% ipython --no-banner

In [1]: import numpy as np

In [2]: import numpy.linalg as la

In [3]: np.set_printoptions(precision=1, suppress=True, linewidth=100, floatmode="fixed")

In [4]: rng = np.random.default_rng(9819)

In [5]: data = np.eye(4, dtype=int)[rng.permutation(4)]

In [6]: data
Out[6]: 
array([[0, 0, 0, 1],
       [0, 1, 0, 0],
       [1, 0, 0, 0],
       [0, 0, 1, 0]])

In [7]: (data != 0).astype(int)
Out[7]: 
array([[0, 0, 0, 1],
       [0, 1, 0, 0],
       [1, 0, 0, 0],
       [0, 0, 1, 0]])

In [8]: np.flatnonzero(la.matrix_power((data != 0) + (data.T != 0) + np.eye(4), 4)[1])
Out[8]: array([1])

In [9]: (la.matrix_power((data != 0) + (data.T != 0) + np.eye(4), 4) > 0).astype(int)
Out[9]: 
array([[1, 0, 1, 1],
       [0, 1, 0, 0],
       [1, 0, 1, 1],
       [1, 0, 1, 1]])

In [10]: data @ data
Out[10]: 
array([[0, 0, 1, 0],
       [0, 1, 0, 0],
       [0, 0, 0, 1],
       [1, 0, 0, 0]])

In [11]: x0 = np.array([2, -1, 0, -1])

In [12]: round(la.det(data), 1)
Out[12]: np.float64(1.0)

In [13]: np.round(la.norm(x0), 1), np.round(la.norm(data @ x0), 1)
Out[13]: (np.float64(2.4), np.float64(2.4))

In [14]: la.svd(data, compute_uv=False)
Out[14]: array([1.0, 1.0, 1.0, 1.0])

In [15]: data @ data.T
Out[15]: 
array([[1, 0, 0, 0],
       [0, 1, 0, 0],
       [0, 0, 1, 0],
       [0, 0, 0, 1]])

In [16]: la.pinv(data)
Out[16]: 
array([[0.0, 0.0, 1.0, 0.0],
       [0.0, 1.0, 0.0, 0.0],
       [0.0, 0.0, 0.0, 1.0],
       [1.0, 0.0, 0.0, 0.0]])

In [17]: J = np.load("arr.npy")

In [18]: J
Out[18]: 
array([[ 15,  14,  -3,   1,  -3,   0],
       [ 14,  28,  -5,   9,   6,  -2],
       [ -3,  -5,  23,   2,   2,   0],
       [  1,   9,   2,  32,  -9, -10],
       [ -3,   6,   2,  -9,  20,   9],
       [  0,  -2,   0, -10,   9,   8]])

In [19]: vals, V = la.eigh(J)

In [20]: (vals > 1e-8).sum(), (vals < -1e-8).sum()
Out[20]: (np.int64(6), np.int64(0))

In [21]: np.abs(V[:, -1]).round(6).argmax()
Out[21]: np.int64(3)

In [22]: np.unique(vals.round(6) + 0, return_counts=True)[1]
Out[22]: array([1, 1, 1, 1, 1, 1])

In [23]: la.eigvalsh(J + -3 * np.eye(6))
Out[23]: array([-3.0,  1.3, 12.1, 20.9, 33.4, 43.3])

In [24]: round(vals.sum(), 1), np.trace(J)
Out[24]: (np.float64(126.0), np.int64(126))

In [25]: np.round(la.svd(J, compute_uv=False), 1) + 0
Out[25]: array([46.3, 36.4, 23.9, 15.1,  4.3,  0.0])

In [26]: J.inv()
Traceback (most recent call last):
  Cell In[26], line 1
    J.inv()
AttributeError: 'numpy.ndarray' object has no attribute 'inv'


In [27]: (J + J.T) / 2
Out[27]: 
array([[ 15.0,  14.0,  -3.0,   1.0,  -3.0,   0.0],
       [ 14.0,  28.0,  -5.0,   9.0,   6.0,  -2.0],
       [ -3.0,  -5.0,  23.0,   2.0,   2.0,   0.0],
       [  1.0,   9.0,   2.0,  32.0,  -9.0, -10.0],
       [ -3.0,   6.0,   2.0,  -9.0,  20.0,   9.0],
       [  0.0,  -2.0,   0.0, -10.0,   9.0,   8.0]])

In [28]: la.matrix_power(J, 2)
Out[28]: 
array([[ 440,  608, -188,  194,  -36,  -65],
       [ 608, 1126, -267,  510,  137, -108],
       [-188, -267,  571,   44,   47,    8],
       [ 194,  510,   44, 1291, -503, -499],
       [ -36,  137,   47, -503,  611,  330],
       [ -65, -108,    8, -499,  330,  249]])

In [29]: round(la.det(J), 1)
Out[29]: np.float64(56169.0)

In [30]: J @ J
Out[30]: 
array([[ 440,  608, -188,  194,  -36,  -65],
       [ 608, 1126, -267,  510,  137, -108],
       [-188, -267,  571,   44,   47,    8],
       [ 194,  510,   44, 1291, -503, -499],
       [ -36,  137,   47, -503,  611,  330],
       [ -65, -108,    8, -499,  330,  249]])

In [31]: np.trace(J)
Out[31]: np.int64(126)

In [32]: round(float(np.abs(la.eigvals(J)).max()), 1)
Out[32]: 46.3

In [33]: np.allclose(J, J.T)
Out[33]: True

In [34]: m1 = np.load("data.npy")

In [35]: m1
Out[35]: 
array([[ 0.6,  0.0,  0.2,  0.7,  0.6],
       [-0.6,  0.4, -0.7, -0.8, -0.6],
       [ 0.9,  0.0,  0.3,  0.1,  0.0],
       [-1.0,  0.3, -0.8, -0.9, -0.7],
       [-1.0,  0.4, -0.9, -1.0, -0.9],
       [ 0.4, -0.1,  0.3,  0.5,  0.4],
       [-0.9,  0.0, -0.4, -0.8, -0.7],
       [ 1.0, -0.4,  0.8,  0.8,  0.6],
       [ 0.5,  0.2, -0.3, -0.2, -0.1],
       [ 0.8,  0.6, -0.8, -1.0, -0.9],
       [-1.0,  0.4, -0.8, -0.9, -0.8],
       [ 0.8, -0.1,  0.3,  0.6,  0.4],
       [ 0.8,  0.3, -0.5, -0.8, -0.7],
       [-1.0,  0.9, -1.0, -1.0, -1.0],
       [-1.0,  0.6, -0.9, -1.0, -0.9],
       [-1.0, -0.4,  0.1, -0.2,  0.0],
       [ 0.3, -0.2,  0.4,  0.6,  0.5],
       [ 1.0,  0.2,  0.0, -0.4, -0.4],
       [ 0.6,  0.3, -0.4, -0.6, -0.5],
       [ 1.0, -0.2,  0.6,  0.3,  0.1],
       [ 1.0, -0.1,  0.6,  0.7,  0.5],
       [ 0.1,  0.1, -0.2, -0.6, -0.5],
       [-1.0,  0.3, -0.8, -1.0, -0.9],
       [-0.9,  0.1, -0.5, -0.7, -0.6],
       [ 0.1, -0.3,  0.5,  0.4,  0.3],
       [-1.0,  0.7, -1.0, -1.0, -1.0],
       [ 0.7,  0.1, -0.1, -0.1, -0.1],
       [-0.7,  0.3, -0.7, -0.9, -0.8],
       [-1.0, -0.8,  0.9,  1.0,  1.0],
       [ 0.5,  0.3, -0.4,  0.0,  0.0],
       [ 0.1, -0.3,  0.6,  0.9,  0.7],
       [-0.7,  0.6, -0.9, -1.0, -0.9],
       [-1.0, -0.7,  0.7,  1.0,  0.9],
       [-1.0,  0.0, -0.5, -0.8, -0.7]])

In [36]: P = m1 @ la.solve(m1.T @ m1, m1.T)

In [37]: round(float(np.trace(P)), 1)
Out[37]: 5.0

In [38]: np.round(P @ m1[:, 2], 1) + 0
Out[38]: 
array([ 0.2, -0.7,  0.3, -0.8, -0.9,  0.3, -0.4,  0.8, -0.3, -0.8, -0.8,  0.3, -0.5, -1.0, -0.9,
        0.1,  0.4,  0.0, -0.4,  0.6,  0.6, -0.2, -0.8, -0.5,  0.5, -1.0, -0.1, -0.7,  0.9, -0.4,
        0.6, -0.9,  0.7, -0.5])

In [39]: np.allclose(P @ P, P)
Out[39]: True

In [40]: x0 = np.array([2, 3, -1, -3, -3])

In [41]: target = m1 @ x0

In [42]: la.lstsq(m1, target)[0]
Out[42]: array([ 2.0,  3.0, -1.0, -3.0, -3.0])

In [43]: la.solve(m1.T @ m1, m1.T @ target)
Out[43]: array([ 2.0,  3.0, -1.0, -3.0, -3.0])

In [44]: try:
    ...:     la.solve(m1, target)
    ...: except la.LinAlgError as e:
    ...:     print(e)
    ...: 
Last 2 dimensions of the array must be square

In [45]: target = target + 0.1 * rng.normal(size=34)

In [46]: target
Out[46]: 
array([ -2.9,   4.9,   1.3,   4.5,   5.7,  -2.6,   3.1,  -4.3,   2.9,   9.9,   5.1,  -2.0,   7.5,
         7.8,   6.1,  -2.9,  -3.7,   5.1,   5.8,  -0.4,  -2.6,   4.0,   5.4,   3.0,  -3.3,   7.2,
         2.4,   5.4, -11.3,   2.3,  -6.1,   7.1, -10.3,   3.0])

In [47]: coef, *_ = la.lstsq(m1, target)

In [48]: round(la.norm(target - m1 @ coef), 1)
Out[48]: np.float64(0.5)

In [49]: coef.round()
Out[49]: array([ 2.0,  3.0, -1.0, -3.0, -3.0])

In [50]: coef
Out[50]: array([ 2.0,  2.9, -1.1, -2.7, -3.3])

In [51]: cov = np.cov(m1, rowvar=False)

In [52]: np.corrcoef(m1.T)
Out[52]: 
array([[ 1.0, -0.2,  0.5,  0.5,  0.4],
       [-0.2,  1.0, -0.9, -0.8, -0.9],
       [ 0.5, -0.9,  1.0,  1.0,  0.9],
       [ 0.5, -0.8,  1.0,  1.0,  1.0],
       [ 0.4, -0.9,  0.9,  1.0,  1.0]])

In [53]: np.argwhere(np.triu(np.abs(np.corrcoef(m1.T)) > 0.8, 1))
Out[53]: 
array([[1, 2],
       [1, 3],
       [1, 4],
       [2, 3],
       [2, 4],
       [3, 4]])

In [54]: cov
Out[54]: 
array([[ 0.7, -0.1,  0.2,  0.3,  0.2],
       [-0.1,  0.1, -0.2, -0.2, -0.2],
       [ 0.2, -0.2,  0.4,  0.4,  0.4],
       [ 0.3, -0.2,  0.4,  0.5,  0.4],
       [ 0.2, -0.2,  0.4,  0.4,  0.4]])

In [55]: round(float(np.corrcoef(m1[:, 3], m1[:, 0])[0, 1]), 1)
Out[55]: 0.5

In [56]: dist = la.norm(m1[:, None] - m1[None], axis=-1)

In [57]: np.unravel_index(dist.round(6).argmax(), dist.shape)
Out[57]: (np.int64(9), np.int64(28))

In [58]: np.flatnonzero(dist[24] < dist.mean() / 2)
Out[58]: array([ 0,  5, 11, 16, 24, 30])

In [59]: la.matrix_rank(dist ** 2)
Out[59]: np.int64(7)

In [60]: x0 = np.array([-1, -1, 0, -2, -1])

In [61]: target = m1 @ x0

In [62]: coef, lr = np.zeros(5), 1 / la.norm(m1, 2) ** 2

In [63]: for i in range(8):
    ...:     coef -= lr * m1.T @ (m1 @ coef - target)
    ...:     if i % 2 == 0: print(i, round(la.norm(m1 @ coef - target), 1))
    ...: 
0 2.5
2 2.1
4 1.9
6 1.8

In [64]: np.round(la.cond(m1), 1)
Out[64]: np.float64(35.1)

In [65]: coef
Out[65]: array([-1.1,  0.1, -0.6, -1.0, -0.9])

In [66]: F = np.array([[-3, 6, 0],
    ...:     [3, -6, 0],
    ...:     [3, -2, 0],
    ...:     [3, -2, 0],
    ...:     [-1, -6, 0],
    ...:     [-2, 0, 0],
    ...:     [-3, -6, 0],
    ...:     [-2, 0, 0]])

In [67]: x0 = np.array([-1, -2, 1])

In [68]: a = np.maximum(F @ x0, 0)

In [69]: np.maximum(F @ x0, 0) - np.maximum(-F @ x0, 0)
Out[69]: array([-9,  9,  1,  1, 13,  2, 15,  2])

In [70]: a
Out[70]: array([ 0,  9,  1,  1, 13,  2, 15,  2])

In [71]: F.T @ a
Out[71]: array([ -33, -226,    0])

In [72]: np.flatnonzero(a > 1e-9)
Out[72]: array([1, 2, 3, 4, 5, 6, 7])

In [73]: la.matrix_rank(F)
Out[73]: np.int64(2)

In [74]: F.sum(axis=1)
Out[74]: array([ 3, -3,  1,  1, -7, -2, -9, -2])

In [75]: F.sum(axis=0)
Out[75]: array([ -2, -16,   0])

In [76]: np.abs(F).max()
Out[76]: np.int64(6)

In [77]: F.mean(axis=0)
Out[77]: array([-0.2, -2.0,  0.0])

In [78]: np.zeros(8, 3)
Traceback (most recent call last):
  Cell In[78], line 1
    np.zeros(8, 3)
TypeError: Cannot interpret '3' as a data type


In [79]: np.unravel_index(np.abs(F).argmax(), F.shape)
Out[79]: (np.int64(0), np.int64(1))

In [80]: F[:, 3]
Traceback (most recent call last):
  Cell In[80], line 1
    F[:, 3]
IndexError: index 3 is out of bounds for axis 1 with size 3


In [81]: np.round(la.norm(F), 1)
Out[81]: np.float64(14.4)

In [82]: F - F[0]
Out[82]: 
array([[  0,   0,   0],
       [  6, -12,   0],
       [  6,  -8,   0],
       [  6,  -8,   0],
       [  2, -12,   0],
       [  1,  -6,   0],
       [  0, -12,   0],
       [  1,  -6,   0]])
